$ ipython --no-banner

In [1]: import numpy as np

In [2]: np.set_printoptions(precision=2, suppress=True, linewidth=200, legacy="1.25")

In [3]: tidy = lambda a: np.round(a, 2) + 0

In [4]: X = np.load("dump.npy")

In [5]: print(X)
[[7 0 0 0 0 0 0 0]
 [0 0 0 0 0 0 1 0]
 [0 0 0 0 9 0 0 0]
 [0 0 0 0 0 0 0 0]
 [0 0 0 0 0 7 0 0]
 [0 0 0 0 0 0 0 8]
 [0 0 0 6 0 0 0 0]
 [0 0 4 0 0 0 0 0]]

In [6]: print(np.linalg.norm(X, axis=1).argmax())
2

In [7]: print(tidy(np.linalg.norm(X, 1)), tidy(np.linalg.norm(X, np.inf)))
9.0 9.0

In [8]: other = np.array([[3, 1], [-3, -2], [0, 0], [-2, 1], [3, 3], [3, -3], [3, -3], [-2, 1]])

In [9]: print(X @ other)
[[ 21   7]
 [  3  -3]
 [ 27  27]
 [  0   0]
 [ 21 -21]
 [-16   8]
 [-12   6]
 [  0   0]]

In [10]: print(np.vstack([X, other.T]).shape)
(10, 8)

In [11]: print(np.einsum("ik,kj->ij", X, other))
[[ 21   7]
 [  3  -3]
 [ 27  27]
 [  0   0]
 [ 21 -21]
 [-16   8]
 [-12   6]
 [  0   0]]

In [12]: print(np.einsum("ij->j", X))
[7 0 4 6 9 7 1 8]

In [13]: print(np.einsum("ik,kj->ji", X, other))
[[ 21   3  27   0  21 -16 -12   0]
 [  7  -3  27   0 -21   8   6   0]]

In [14]: u = np.array([2, 2, 2])

In [15]: print(np.convolve(X[3], u))
[0 0 0 0 0 0 0 0 0 0]

In [16]: rng = np.random.default_rng(77327)

In [17]: other = X + rng.integers(-2, 3, (8, 7)) @ rng.integers(-2, 3, (7, 8))

In [18]: print(other)
[[  6  -7  -1  -3   7   8   6  -1]
 [ -7   0   6 -11  -6   9   4   2]
 [ -3   6   2   1  11  -2  -6   3]
 [ -2   6   1   5   7  -4  -9   0]
 [ -4  -2   4  -8   2  23   8   2]
 [ -1  -4  -2   0  -9  -9   3   8]
 [ 12  12   2   6  -2   0 -10   8]
 [ -1   1  12  -6   8  13  -4  -2]]

In [19]: print(other - X)
[[ -1  -7  -1  -3   7   8   6  -1]
 [ -7   0   6 -11  -6   9   3   2]
 [ -3   6   2   1   2  -2  -6   3]
 [ -2   6   1   5   7  -4  -9   0]
 [ -4  -2   4  -8   2  16   8   2]
 [ -1  -4  -2   0  -9  -9   3   0]
 [ 12  12   2   0  -2   0 -10   8]
 [ -1   1   8  -6   8  13  -4  -2]]

In [20]: print(np.abs(other - X).sum(axis=1))
[34 44 25 34 46 28 46 43]

In [21]: print(np.linalg.matrix_rank(other - X, tol=1e-8))
7

In [22]: data = np.load("case11.npy")

In [23]: print(data)
[[ 28   3 -10  19   4  -1  -5 -11  -1  -3]
 [  3  49 -45 -13  -1 -24  18 -12   6   6]
 [-10 -45  55  -1 -10  35 -15   4 -12  -2]
 [ 19 -13  -1  38  14 -10  -6  11   6   5]
 [  4  -1 -10  14  54 -15   4  -6  37   8]
 [ -1 -24  35 -10 -15  48  -4 -11 -20  -9]
 [ -5  18 -15  -6   4  -4  30   7 -11  10]
 [-11 -12   4  11  -6 -11   7  39 -13   4]
 [ -1   6 -12   6  37 -20 -11 -13  52   6]
 [ -3   6  -2   5   8  -9  10   4   6  33]]

In [24]: print(np.abs(np.diag(np.linalg.qr(X)[1])) > 1e-9)
[ True False  True  True  True  True False  True]

In [25]: print(np.unique(X.round(6), axis=0).shape)
(8, 8)

In [26]: print(np.linalg.lstsq(X[:-1].T, X[-1])[2])
6

In [27]: print(tidy(np.trace(np.linalg.pinv(X) @ X)))
7.0

In [28]: def softmax(z):
    ...:     e = np.exp(z - z.max(axis=-1, keepdims=True))
    ...:     return e / e.sum(axis=-1, keepdims=True)
    ...: 

In [29]: print(tidy(softmax(data).sum(axis=1)))
[1. 1. 1. 1. 1. 1. 1. 1. 1. 1.]

In [30]: scores = data @ data.T / np.sqrt(10)

In [31]: print(softmax(scores)[7] @ data)
[-11. -12.   4.  11.  -6. -11.   7.  39. -13.   4.]

In [32]: print(data.reshape(2, -1))
[[ 28   3 -10  19   4  -1  -5 -11  -1  -3   3  49 -45 -13  -1 -24  18 -12   6   6 -10 -45  55  -1 -10  35 -15   4 -12  -2  19 -13  -1  38  14 -10  -6  11   6   5   4  -1 -10  14  54 -15   4  -6  37
    8]
 [ -1 -24  35 -10 -15  48  -4 -11 -20  -9  -5  18 -15  -6   4  -4  30   7 -11  10 -11 -12   4  11  -6 -11   7  39 -13   4  -1   6 -12   6  37 -20 -11 -13  52   6  -3   6  -2   5   8  -9  10   4   6
   33]]

In [33]: print(data.ravel(order="F"))
[ 28   3 -10  19   4  -1  -5 -11  -1  -3   3  49 -45 -13  -1 -24  18 -12   6   6 -10 -45  55  -1 -10  35 -15   4 -12  -2  19 -13  -1  38  14 -10  -6  11   6   5   4  -1 -10  14  54 -15   4  -6  37
   8  -1 -24  35 -10 -15  48  -4 -11 -20  -9  -5  18 -15  -6   4  -4  30   7 -11  10 -11 -12   4  11  -6 -11   7  39 -13   4  -1   6 -12   6  37 -20 -11 -13  52   6  -3   6  -2   5   8  -9  10   4
   6  33]

In [34]: print(data.reshape(-1, 2))
[[ 28   3]
 [-10  19]
 [  4  -1]
 [ -5 -11]
 [ -1  -3]
 [  3  49]
 [-45 -13]
 [ -1 -24]
 [ 18 -12]
 [  6   6]
 [-10 -45]
 [ 55  -1]
 [-10  35]
 [-15   4]
 [-12  -2]
 [ 19 -13]
 [ -1  38]
 [ 14 -10]
 [ -6  11]
 [  6   5]
 [  4  -1]
 [-10  14]
 [ 54 -15]
 [  4  -6]
 [ 37   8]
 [ -1 -24]
 [ 35 -10]
 [-15  48]
 [ -4 -11]
 [-20  -9]
 [ -5  18]
 [-15  -6]
 [  4  -4]
 [ 30   7]
 [-11  10]
 [-11 -12]
 [  4  11]
 [ -6 -11]
 [  7  39]
 [-13   4]
 [ -1   6]
 [-12   6]
 [ 37 -20]
 [-11 -13]
 [ 52   6]
 [ -3   6]
 [ -2   5]
 [  8  -9]
 [ 10   4]
 [  6  33]]

In [35]: blk = data.reshape(10, 2, -1)

In [36]: print(blk.sum(axis=1))
[[ 27  -2 -21  18   1]
 [-21  67 -57  -7   5]
 [ 25 -60  59 -13 -12]
 [  9 -19  10  44  19]
 [-11   3 -16  51  62]
 [ 47 -28  24 -30 -24]
 [ -9  48  -8 -17  14]
 [-22  -5  43  -2  -2]
 [-21  -5 -25  58  43]
 [-12  16   2  11  41]]

In [37]: print(np.einsum("ihd,ihd->ih", blk, blk))
[[1270  157]
 [4605 1116]
 [5251 1614]
 [2171  318]
 [3229 1710]
 [2127 2922]
 [ 626 1186]
 [ 438 1876]
 [1586 3430]
 [ 138 1322]]

In [38]: print(blk.shape)
(10, 2, 5)

In [39]: print(blk.transpose(1, 0, 2))
[[[ 28   3 -10  19   4]
  [  3  49 -45 -13  -1]
  [-10 -45  55  -1 -10]
  [ 19 -13  -1  38  14]
  [  4  -1 -10  14  54]
  [ -1 -24  35 -10 -15]
  [ -5  18 -15  -6   4]
  [-11 -12   4  11  -6]
  [ -1   6 -12   6  37]
  [ -3   6  -2   5   8]]

 [[ -1  -5 -11  -1  -3]
  [-24  18 -12   6   6]
  [ 35 -15   4 -12  -2]
  [-10  -6  11   6   5]
  [-15   4  -6  37   8]
  [ 48  -4 -11 -20  -9]
  [ -4  30   7 -11  10]
  [-11   7  39 -13   4]
  [-20 -11 -13  52   6]
  [ -9  10   4   6  33]]]
